$ ipython --no-banner

In [1]: import numpy as np

In [2]: import numpy.linalg as la

In [3]: np.set_printoptions(suppress=True, linewidth=120)

In [4]: rd = lambda a: np.round(a, 2) + 0

In [5]: m1 = np.array([[-1.2, 0.9, 0.4, 0.7],
   ...:     [0.4, -1.0, 0.4, 0.1],
   ...:     [-0.8, -0.7, 0.3, 0.5],
   ...:     [1.2, -1.0, -1.5, -0.5]])

In [6]: m1
Out[6]: 
array([[-1.2,  0.9,  0.4,  0.7],
       [ 0.4, -1. ,  0.4,  0.1],
       [-0.8, -0.7,  0.3,  0.5],
       [ 1.2, -1. , -1.5, -0.5]])

In [7]: rng = np.random.default_rng(101)

In [8]: B = m1 + rng.integers(-2, 3, (4, 3)) @ rng.integers(-2, 3, (3, 4))

In [9]: print(rd(B))
[[-4.2  4.9  3.4  0.7]
 [ 5.4 -5.  -0.6  4.1]
 [ 0.2 -0.7  1.3  2.5]
 [ 6.2 -1.  -2.5  3.5]]

In [10]: print(rd(B - m1))
[[-3.  4.  3.  0.]
 [ 5. -4. -1.  4.]
 [ 1.  0.  1.  2.]
 [ 5.  0. -1.  4.]]

In [11]: np.abs(B - m1).sum(axis=1)
Out[11]: array([10., 14.,  4., 10.])

In [12]: P = np.triu(np.array([[0, 0, 2, 2], [-2, 0, -1, 0], [0, 1, -2, 1], [-2, -1, -1, -2]]), 1) + np.eye(4)

In [13]: B = P @ m1 @ la.inv(P)

In [14]: rd(P @ m1 - m1 @ P)
Out[14]: 
array([[ 0.8, -3.4,  0.9,  2. ],
       [ 0.8,  0.7, -2.1, -1.7],
       [ 1.2, -1. , -0.6,  0.8],
       [ 0. ,  0. , -3.4, -0.9]])

In [15]: rd(la.det(B))
Out[15]: np.float64(-0.7)

In [16]: idx = rng.permutation(4)

In [17]: B = m1[:, idx] * rng.choice([-1, 1], 4)

In [18]: B
Out[18]: 
array([[-0.4,  0.7,  0.9, -1.2],
       [-0.4,  0.1, -1. ,  0.4],
       [-0.3,  0.5, -0.7, -0.8],
       [ 1.5, -0.5, -1. ,  1.2]])

In [19]: U, _, VT = la.svd(m1.T @ B)

In [20]: rd(U @ VT)
Out[20]: 
array([[ 0.,  0.,  0.,  1.],
       [ 0.,  0.,  1.,  0.],
       [-1.,  0.,  0.,  0.],
       [ 0.,  1.,  0.,  0.]])

In [21]: rd(np.abs(la.eigvals(m1)).max())
Out[21]: np.float64(2.0)

In [22]: rd(np.trace(m1))
Out[22]: np.float64(-2.4)

In [23]: np.kron(np.eye(2, dtype=int), m1)
Out[23]: 
array([[-1.2,  0.9,  0.4,  0.7, -0. ,  0. ,  0. ,  0. ],
       [ 0.4, -1. ,  0.4,  0.1,  0. , -0. ,  0. ,  0. ],
       [-0.8, -0.7,  0.3,  0.5, -0. , -0. ,  0. ,  0. ],
       [ 1.2, -1. , -1.5, -0.5,  0. , -0. , -0. , -0. ],
       [-0. ,  0. ,  0. ,  0. , -1.2,  0.9,  0.4,  0.7],
       [ 0. , -0. ,  0. ,  0. ,  0.4, -1. ,  0.4,  0.1],
       [-0. , -0. ,  0. ,  0. , -0.8, -0.7,  0.3,  0.5],
       [ 0. , -0. , -0. , -0. ,  1.2, -1. , -1.5, -0.5]])

In [24]: rd(np.einsum("ii->", m1))
Out[24]: np.float64(-2.4)

In [25]: rd(np.einsum("ij,ji->", m1, m1))
Out[25]: np.float64(2.28)

In [26]: print(rd(la.det(m1.T)))
-0.7

In [27]: A = np.load("x.npy")

In [28]: A
Out[28]: 
array([[ 1.,  0.,  0.,  0.],
       [-2., -9.,  3.,  1.],
       [ 0.,  0.,  2., -6.],
       [ 0.,  0., -8., -6.]])

In [29]: idx = rng.permutation(4)

In [30]: print(idx)
[2 3 0 1]

In [31]: B = m1[idx][:, idx]

In [32]: np.allclose(B, m1)
Out[32]: False

In [33]: B
Out[33]: 
array([[ 0.3,  0.5, -0.8, -0.7],
       [-1.5, -0.5,  1.2, -1. ],
       [ 0.4,  0.7, -1.2,  0.9],
       [ 0.4,  0.1,  0.4, -1. ]])

In [34]: W0 = np.load("w.npy")

In [35]: W0
Out[35]: 
array([[4, 5, 4, 5, 4, 5],
       [1, 4, 1, 4, 1, 4],
       [2, 2, 2, 2, 2, 2],
       [4, 5, 4, 5, 4, 5],
       [1, 4, 1, 4, 1, 4],
       [2, 2, 2, 2, 2, 2]])

In [36]: U, sv, VT = la.svd(W0)

In [37]: V = VT[:(sv > 1e-8).sum()]

In [38]: vec = W0[1] + -2 * W0[0] + rng.integers(2) * np.eye(6)[0]

In [39]: print(vec)
[-7. -6. -7. -6. -7. -6.]

In [40]: la.matrix_rank(np.vstack([W0, vec]))
Out[40]: np.int64(2)

In [41]: rd(np.diag(V.T @ V))
Out[41]: array([0.33, 0.33, 0.33, 0.33, 0.33, 0.33])

In [42]: rd(V.T @ V)
Out[42]: 
array([[0.33, 0.  , 0.33, 0.  , 0.33, 0.  ],
       [0.  , 0.33, 0.  , 0.33, 0.  , 0.33],
       [0.33, 0.  , 0.33, 0.  , 0.33, 0.  ],
       [0.  , 0.33, 0.  , 0.33, 0.  , 0.33],
       [0.33, 0.  , 0.33, 0.  , 0.33, 0.  ],
       [0.  , 0.33, 0.  , 0.33, 0.  , 0.33]])

In [43]: rd(la.norm(vec - V.T @ V @ vec))
Out[43]: np.float64(0.0)

In [44]: rd(la.norm(W0, 2) / la.norm(W0))
Out[44]: np.float64(0.98)

In [45]: la.cond(W0) > 100
Out[45]: np.True_

In [46]: np.argsort(-la.norm(W0, axis=0).round(6), kind="stable")[:3]
Out[46]: array([1, 3, 5])

In [47]: print([round(float(x), 2) for x in la.svd(W0, compute_uv=False)[:3]])
[19.51, 3.9, 0.0]

In [48]: E = np.array([[-2, -1, 1, 0], [-2, 2, -2, -1], [-2, -1, -2, 0], [0, 1, 2, -1]])

In [49]: E[:, 1] = 5 * E[:, 0]

In [50]: E
Out[50]: 
array([[ -2, -10,   1,   0],
       [ -2, -10,  -2,  -1],
       [ -2, -10,  -2,   0],
       [  0,   0,   2,  -1]])

In [51]: B = E[0, 0] * E[1:] - np.outer(E[1:, 0], E[0])

In [52]: B
Out[52]: 
array([[ 0,  0,  6,  2],
       [ 0,  0,  6,  0],
       [ 0,  0, -4,  2]])

In [53]: E[:, 0] / E[0, 0]
Out[53]: array([ 1.,  1.,  1., -0.])

In [54]: print(np.flatnonzero(~B.round(6).any(axis=1)))
[]

In [55]: np.argsort(-la.norm(E, axis=0).round(6), kind="stable")[:3]
Out[55]: array([1, 2, 0])

In [56]: la.matrix_rank(E, rtol=0.1)
Out[56]: np.int64(2)

In [57]: print([round(float(x), 2) for x in la.svd(E, compute_uv=False)[:3]])
[17.76, 3.17, 1.24]

In [58]: feats = np.loadtxt("block15.csv", delimiter=",")

In [59]: feats
Out[59]: 
array([[-0.83,  0.83,  0.89],
       [ 0.76, -0.76, -0.83],
       [ 0.29, -0.29, -0.35],
       [-0.2 ,  0.2 ,  0.24],
       [ 0.38, -0.38, -0.45],
       [-0.8 ,  0.8 ,  0.87],
       [ 0.46, -0.46, -0.54],
       [-0.29,  0.29,  0.35],
       [-0.2 ,  0.2 ,  0.24],
       [-0.2 ,  0.2 ,  0.24],
       [-0.97,  0.97,  0.99],
       [-0.38,  0.38,  0.45],
       [ 0.1 , -0.1 , -0.12],
       [-0.98,  0.98,  0.99],
       [ 0.94, -0.94, -0.97],
       [-0.29,  0.29,  0.35],
       [-0.1 ,  0.1 ,  0.12],
       [ 0.38, -0.38, -0.45],
       [-0.96,  0.96,  0.98],
       [-0.83,  0.83,  0.89],
       [ 0.6 , -0.6 , -0.69]])

In [60]: B = feats / la.norm(feats, axis=1, keepdims=True)

In [61]: gram = B @ B.T

In [62]: print(rd(np.degrees(np.arccos(np.clip(gram[2, 14], -1, 1)))))
4.36

In [63]: print((gram - 2 * np.eye(21)).round(6).argmax(axis=1))
[19 20 12  8 17  0  4 15  3  3 18  3  2 10  1  7  3  4 10  0  6]

In [64]: rank = la.matrix_rank(feats)

In [65]: print(rank)
2

In [66]: ns = la.svd(feats)[2][rank:].T

In [67]: print(rd(ns[:, 0] / ns[np.abs(ns[:, 0]).round(6).argmax(), 0]))
[1. 1. 0.]

In [68]: ns.shape
Out[68]: (3, 1)

In [69]: cen = feats - feats.mean(axis=0)

In [70]: V = la.svd(cen)[2][:2]

In [71]: B = cen - cen @ V.T @ V

In [72]: rd(np.cov(cen @ V.T, rowvar=False))
Out[72]: 
array([[1.14, 0.  ],
       [0.  , 0.  ]])

In [73]: rd((cen @ V.T).std(axis=0))
Out[73]: array([1.04, 0.03])

In [74]: rd(B.std(axis=0))
Out[74]: array([0., 0., 0.])

In [75]: la.norm(B, axis=1).round(6).argmax()
Out[75]: np.int64(0)

In [76]: rd(np.diag(V.T @ V))
Out[76]: array([0.5, 0.5, 1. ])

In [77]: vec = np.array([-3, 1, -3])

In [78]: h = np.maximum(feats @ vec, 0)

In [79]: feats * (h > 1e-9)[:, None]
Out[79]: 
array([[-0.83,  0.83,  0.89],
       [ 0.  , -0.  , -0.  ],
       [ 0.  , -0.  , -0.  ],
       [-0.2 ,  0.2 ,  0.24],
       [ 0.  , -0.  , -0.  ],
       [-0.8 ,  0.8 ,  0.87],
       [ 0.  , -0.  , -0.  ],
       [-0.29,  0.29,  0.35],
       [-0.2 ,  0.2 ,  0.24],
       [-0.2 ,  0.2 ,  0.24],
       [-0.97,  0.97,  0.99],
       [-0.38,  0.38,  0.45],
       [ 0.  , -0.  , -0.  ],
       [-0.98,  0.98,  0.99],
       [ 0.  , -0.  , -0.  ],
       [-0.29,  0.29,  0.35],
       [-0.1 ,  0.1 ,  0.12],
       [ 0.  , -0.  , -0.  ],
       [-0.96,  0.96,  0.98],
       [-0.83,  0.83,  0.89],
       [ 0.  , -0.  , -0.  ]])

In [80]: rd(np.maximum(feats @ (3 * vec), 0))
Out[80]: 
array([1.95, 0.  , 0.  , 0.24, 0.  , 1.77, 0.  , 0.33, 0.24, 0.24, 2.73, 0.51, 0.  , 2.85, 0.  , 0.33, 0.12, 0.  ,
       2.7 , 1.95, 0.  ])

In [81]: rd(np.tanh(feats @ vec))
Out[81]: 
array([ 0.57, -0.5 , -0.11,  0.08, -0.17,  0.53, -0.22,  0.11,  0.08,  0.08,  0.72,  0.17, -0.04,  0.74, -0.69,  0.11,
        0.04, -0.17,  0.72,  0.57, -0.32])

In [82]: rd(np.maximum(feats @ vec, 0) - np.maximum(-feats @ vec, 0))
Out[82]: 
array([ 0.65, -0.55, -0.11,  0.08, -0.17,  0.59, -0.22,  0.11,  0.08,  0.08,  0.91,  0.17, -0.04,  0.95, -0.85,  0.11,
        0.04, -0.17,  0.9 ,  0.65, -0.33])

In [83]: np.abs(np.diag(la.qr(feats)[1])) > 1e-9
Out[83]: array([ True, False,  True])

In [84]: J = np.load("run4.npy")

In [85]: print(J)
[[ 5  3  0  0]
 [ 4 -4  0  0]
 [ 0  0 -5 -2]
 [ 0  0 -2 -1]]

In [86]: w, V = la.eig(J)

In [87]: rd(np.sort(la.eigvals(la.inv(J))))
Out[87]: array([-5.83, -0.19, -0.17,  0.16])

In [88]: rd(np.sort(la.eigvals(J.T)))
Out[88]: array([-5.83, -5.18, -0.17,  6.18])

In [89]: rd(la.norm(J, axis=1))
Out[89]: array([5.83, 5.66, 5.39, 2.24])

In [90]: rd(la.norm(J[3] - J[1]))
Out[90]: np.float64(6.08)

In [91]: J[3] @ J[1]
Out[91]: np.int64(0)

In [92]: rd(la.norm(J[3], 1)), rd(la.norm(J[3], np.inf))
Out[92]: (np.float64(3.0), np.float64(2.0))

In [93]: rd(la.norm(J) ** 2 / la.norm(J, 2) ** 2)
Out[93]: np.float64(2.44)

In [94]: X = np.loadtxt("arr.csv", delimiter=",")

In [95]: rd(X)
Out[95]: 
array([[-1.05, -0.71, -3.79],
       [-0.35, -3.9 ,  0.82],
       [-3.84,  0.55,  0.96]])

In [96]: rd(X @ X.T)
Out[96]: 
array([[16.,  0.,  0.],
       [ 0., 16.,  0.],
       [ 0.,  0., 16.]])

In [97]: rd(X[:, 2] @ X[:, 0])
Out[97]: np.float64(0.0)

In [98]: rd(la.pinv(X))
Out[98]: 
array([[-0.07, -0.02, -0.24],
       [-0.04, -0.24,  0.03],
       [-0.24,  0.05,  0.06]])

In [99]: data = np.load("sample6.npy")

In [100]: print(data)
[[ 0 -2 -2]
 [ 0 -2 -2]
 [ 0  0  0]]

In [101]: rank = la.matrix_rank(data)

In [102]: rank
Out[102]: np.int64(1)

In [103]: ns = la.svd(data)[2][rank:].T

In [104]: rd(ns @ ns.T)
Out[104]: 
array([[ 1. ,  0. ,  0. ],
       [ 0. ,  0.5, -0.5],
       [ 0. , -0.5,  0.5]])

In [105]: print([int(la.matrix_rank(data[:, :j + 1])) for j in range(3)])
[0, 1, 1]

In [106]: ns.shape
Out[106]: (3, 2)

In [107]: U, sv, VT = la.svd(data)

In [108]: rd(sv)
Out[108]: array([4., 0., 0.])

In [109]: np.argmax(sv[:-1] / (sv[1:] + 1e-6)) + 1
Out[109]: np.int64(1)

In [110]: B = U[:, :1] @ np.diag(sv[:1]) @ VT[:1]

In [111]: rd(np.abs(data - B).max())
Out[111]: np.float64(0.0)

In [112]: rd(la.norm(data - B) / la.norm(data))
Out[112]: np.float64(0.0)

In [113]: rd(la.norm(data - B, 2)), rd(sv[1])
Out[113]: (np.float64(0.0), np.float64(0.0))

In [114]: rd(B)
Out[114]: 
array([[ 0., -2., -2.],
       [ 0., -2., -2.],
       [ 0.,  0.,  0.]])

In [115]: la.matrix_rank(data, rtol=0.05)
Out[115]: np.int64(1)

In [116]: [int(la.matrix_rank(la.matrix_power(data, p))) for p in range(1, 4)]
Out[116]: [1, 1, 1]

In [117]: la.matrix_rank(data - data[0, 0] * np.eye(3))
Out[117]: np.int64(1)

In [118]: print(np.prod(np.diag(data)), rd(la.det(data)))
0 0.0

In [119]: idx = rng.permutation(3)

In [120]: print(idx)
[2 0 1]

In [121]: B = data[idx][:, idx]

In [122]: B
Out[122]: 
array([[ 0,  0,  0],
       [-2,  0, -2],
       [-2,  0, -2]])

In [123]: rd(np.sort(np.abs(la.eigvals(B))))
Out[123]: array([0., 0., 2.])

In [124]: np.allclose(B, data)
Out[124]: False

In [125]: np.diag(B)
Out[125]: array([ 0,  0, -2])

In [126]: w1 = np.array([[1, 1], [0, 1], [0, 0]])

In [127]: c = np.array([1, 0])

In [128]: H = np.maximum(data @ w1 + c, 0)

In [129]: (H > 0).mean(axis=0)
Out[129]: array([1., 0.])

In [130]: (H > 0).astype(int)
Out[130]: 
array([[1, 0],
       [1, 0],
       [1, 0]])

In [131]: W2 = np.array([[-2, -2], [-2, 0]])

In [132]: print(H @ W2)
[[-2 -2]
 [-2 -2]
 [-2 -2]]

In [133]: (H @ W2).round(6).argmax(axis=1)
Out[133]: array([0, 0, 0])
